% python3 -q
>>> import numpy as np
>>> np.set_printoptions(precision=2, suppress=True, linewidth=140, sign=" ")
>>> K = np.loadtxt("x.csv", delimiter=",")
>>> print(K)
[[-0.12  0.49 -0.44 -0.07  0.12  0.19 -0.12  0.69]
 [ 0.36 -0.52  0.03 -0.52 -0.25  0.15  0.22  0.45]
 [-0.08 -0.39 -0.22 -0.13  0.55  0.54 -0.37 -0.2 ]
 [ 0.4   0.38 -0.35 -0.49 -0.25  0.01 -0.22 -0.47]
 [-0.32 -0.18  0.13 -0.07 -0.44 -0.17 -0.77  0.14]
 [ 0.32 -0.3  -0.47  0.19  0.28 -0.66 -0.16  0.09]
 [ 0.69  0.15  0.37  0.41  0.03  0.25 -0.34  0.16]
 [ 0.   -0.22 -0.51  0.51 -0.53  0.35  0.13 -0.1 ]]
>>> out = np.array([[0, 1], [0, 2], [1, 2], [3, 0], [2, 3], [3, 1], [2, 2], [3, 1]])
>>> print(np.einsum("ij->j", K))
[ 1.25 -0.59 -1.47 -0.16 -0.49  0.65 -1.63  0.76]
>>> print(np.vstack([K, out.T]).shape)
(10, 8)
>>> print(np.linalg.matrix_rank(np.vstack([K, out.T])))
8
>>> rng = np.random.default_rng(555549)
>>> idx = rng.permutation(8)
>>> out = K[:, idx] * rng.choice([-1, 1], 8)
>>> print(out)
[[-0.12 -0.44 -0.07  0.49 -0.69 -0.19  0.12 -0.12]
 [ 0.36  0.03 -0.52 -0.52 -0.45 -0.15 -0.22  0.25]
 [-0.08 -0.22 -0.13 -0.39  0.2  -0.54  0.37 -0.55]
 [ 0.4  -0.35 -0.49  0.38  0.47 -0.01  0.22  0.25]
 [-0.32  0.13 -0.07 -0.18 -0.14  0.17  0.77  0.44]
 [ 0.32 -0.47  0.19 -0.3  -0.09  0.66  0.16 -0.28]
 [ 0.69  0.37  0.41  0.15 -0.16 -0.25  0.34 -0.03]
 [ 0.   -0.51  0.51 -0.22  0.1  -0.35 -0.13  0.53]]
>>> Uu, _, Vt = np.linalg.svd(K.T @ out)
>>> print(np.round(np.linalg.lstsq(K, out)[0], 2) + 0)
[[ 1.  0.  0.  0.  0.  0.  0.  0.]
 [ 0.  0.  0.  1.  0.  0.  0.  0.]
 [ 0.  1.  0.  0.  0.  0.  0.  0.]
 [ 0.  0.  1.  0.  0.  0.  0.  0.]
 [ 0.  0.  0.  0.  0.  0.  0. -1.]
 [ 0.  0.  0.  0.  0. -1.  0.  0.]
 [ 0.  0.  0.  0.  0.  0. -1.  0.]
 [ 0.  0.  0.  0. -1.  0.  0.  0.]]
